$ python3 -q
>>> import numpy as np
>>> np.set_printoptions(precision=1, suppress=True, linewidth=200, floatmode="fixed")
>>> M = np.load("test9.npy")
>>> M
array([[1, 0, 0],
       [0, 1, 0],
       [0, 1, 1]])
>>> x = np.array([1, -2, 3])
>>> rhs = M @ x
>>> c, lr = np.zeros(3), 1 / np.linalg.norm(M, 2) ** 2
>>> for i in range(30):
...     c -= lr * M.T @ (M @ c - rhs)
...     if i % 10 == 0: print(i, round(np.linalg.norm(M @ c - rhs), 1))
... 
0 2.0
10 0.4
20 0.1
>>> c
array([ 1.0, -2.0,  3.0])
>>> rng = np.random.default_rng(268)
>>> labels = rng.permutation(3)
>>> labels
array([2, 0, 1])
>>> Y = M[labels][:, labels]
>>> np.diag(Y)
array([1, 1, 1])
>>> Y
array([[1, 0, 1],
       [0, 1, 0],
       [0, 0, 1]])
>>> np.round(np.linalg.det(Y), 1), round(float(np.linalg.det(M[labels])), 1)
(np.float64(1.0), 1.0)
>>> np.allclose(Y, M)
False
>>> np.trace(Y)
np.int64(3)
>>> np.sort(np.abs(np.linalg.eigvals(Y)))
array([1.0, 1.0, 1.0])
>>> evals, vecs = np.linalg.eig(M)
>>> evals
array([1.0, 1.0, 1.0])
>>> M @ vecs[:, 0] - evals[0] * vecs[:, 0]
array([0.0, 0.0, 0.0])
>>> np.sort(np.linalg.eigvals(np.linalg.inv(M)))
array([1.0, 1.0, 1.0])
>>> np.sort(np.linalg.eigvals(M.T))
array([1.0, 1.0, 1.0])
>>> P = np.triu(np.array([[2, -1, 1], [0, 1, 0], [-2, 2, 2]]), 1) + np.eye(3)
>>> Y = P @ M @ np.linalg.inv(P)
>>> np.linalg.matrix_rank(Y)
np.int64(3)
>>> np.poly(Y)
array([ 1.0, -3.0,  3.0, -1.0])
>>> P @ M - M @ P
array([[0.0, 1.0, 0.0],
       [0.0, 0.0, 0.0],
       [0.0, 0.0, 0.0]])
>>> np.round(np.linalg.det(Y), 1)
np.float64(1.0)
>>> A = np.load("m.npy")
>>> A
array([[0.5, 0.5, 0.0, 0.0],
       [0.2, 0.5, 0.2, 0.0],
       [0.0, 0.0, 0.7, 0.3],
       [0.3, 0.3, 0.0, 0.3]])
>>> np.zeros(4, 4)
Traceback (most recent call last):
  File "<python-input-32>", line 1, in <module>
    np.zeros(4, 4)
    ~~~~~~~~^^^^^^
TypeError: Cannot interpret '4' as a data type
>>> np.round(np.abs(A).max(), 1)
np.float64(0.7)
>>> A.mean(axis=0)
array([0.3, 0.3, 0.2, 0.2])
>>> A.sum(axis=1)
array([1.0, 1.0, 1.0, 1.0])
>>> A.sum(axis=0)
array([1.1, 1.3, 0.9, 0.7])
>>> A - A[0]
array([[ 0.0,  0.0,  0.0,  0.0],
       [-0.2,  0.0,  0.2,  0.0],
       [-0.5, -0.5,  0.7,  0.3],
       [-0.2, -0.2,  0.0,  0.3]])
>>> np.count_nonzero(A)
np.int64(10)
>>> A[:, 4]
Traceback (most recent call last):
  File "<python-input-39>", line 1, in <module>
    A[:, 4]
    ~^^^^^^
IndexError: index 4 is out of bounds for axis 1 with size 4
>>> np.diff(A, axis=0)
array([[-0.2,  0.0,  0.2,  0.0],
       [-0.2, -0.5,  0.4,  0.3],
       [ 0.3,  0.3, -0.7,  0.0]])
>>> np.linalg.matrix_rank(A)
np.int64(4)
>>> np.linalg.rank(A)
Traceback (most recent call last):
  File "<python-input-42>", line 1, in <module>
    np.linalg.rank(A)
    ^^^^^^^^^^^^^^
AttributeError: module 'numpy.linalg' has no attribute 'rank'
>>> w1 = np.array([[0, 3, 3, 2], [0, 0, 0, 3], [2, 1, 1, 2], [2, 3, 2, 0]])
>>> c = np.array([2, -3, -2, 3])
>>> hid = np.maximum(A @ w1 + c, 0)
>>> np.linalg.matrix_rank(hid)
np.int64(2)
>>> hid
array([[2.0, 0.0, 0.0, 5.5],
       [2.5, 0.0, 0.0, 5.5],
       [4.0, 0.0, 0.0, 4.3],
       [2.7, 0.0, 0.0, 4.7]])
>>> Z = np.array([[-1, 2, 3], [-3, -1, 3], [-2, -3, -2], [-3, -3, -1]])
>>> (hid @ Z).round(6).argmax(axis=1)
array([2, 2, 2, 2])
>>> hid @ Z
array([[-18.5, -12.5,   0.5],
       [-19.0, -11.5,   2.0],
       [-17.0,  -5.0,   7.7],
       [-16.7,  -8.7,   3.3]])
>>> w1 @ Z
array([[-21, -18,   1],
       [ -9,  -9,  -3],
       [-13,  -6,   5],
       [-15,  -5,  11]])
>>> W0 = np.load("arr.npy")
>>> W0
array([[  0,  -3,   0],
       [  0, -18,   0],
       [  0, -15,   0],
       [  0,  12,   0]])
>>> left, sv, vt = np.linalg.svd(W0)
>>> sv
array([26.5,  0.0,  0.0])
>>> Y = left[:, :1] @ np.diag(sv[:1]) @ vt[:1]
>>> round(np.linalg.norm(W0 - Y) / np.linalg.norm(W0), 1)
np.float64(0.0)
>>> np.linalg.matrix_rank(W0, rtol=0.05)
np.int64(1)
>>> x = np.array([3, 3, 1, 2])
>>> a = np.maximum(A @ x, 0)
>>> A.T @ a
array([3.0, 3.6, 1.5, 1.3])
>>> np.maximum(A @ (3 * x), 0)
array([9.0, 7.5, 4.0, 8.0])
>>> A * (a > 1e-9)[:, None]
array([[0.5, 0.5, 0.0, 0.0],
       [0.2, 0.5, 0.2, 0.0],
       [0.0, 0.0, 0.7, 0.3],
       [0.3, 0.3, 0.0, 0.3]])
>>> a
array([3.0, 2.5, 1.3, 2.7])
>>> np.maximum(A @ x, 0) - np.maximum(-A @ x, 0)
array([3.0, 2.5, 1.3, 2.7])
>>> np.flatnonzero(a > 1e-9)
array([0, 1, 2, 3])
>>> rank = np.linalg.matrix_rank(W0)
>>> rank
np.int64(1)
>>> ns = np.linalg.svd(W0)[2][rank:].T
>>> np.linalg.matrix_rank(W0.T @ W0), np.linalg.matrix_rank(W0 @ W0.T)
(np.int64(1), np.int64(1))
>>> [int(np.linalg.matrix_rank(W0[:i])) for i in range(1, len(W0) + 1)]
[1, 1, 1, 1]
>>> [int(np.linalg.matrix_rank(W0[:, :j + 1])) for j in range(3)]
[0, 1, 1]
>>> [int(np.linalg.matrix_rank(np.delete(W0, i, axis=0))) for i in range(4)]
[1, 1, 1, 1]
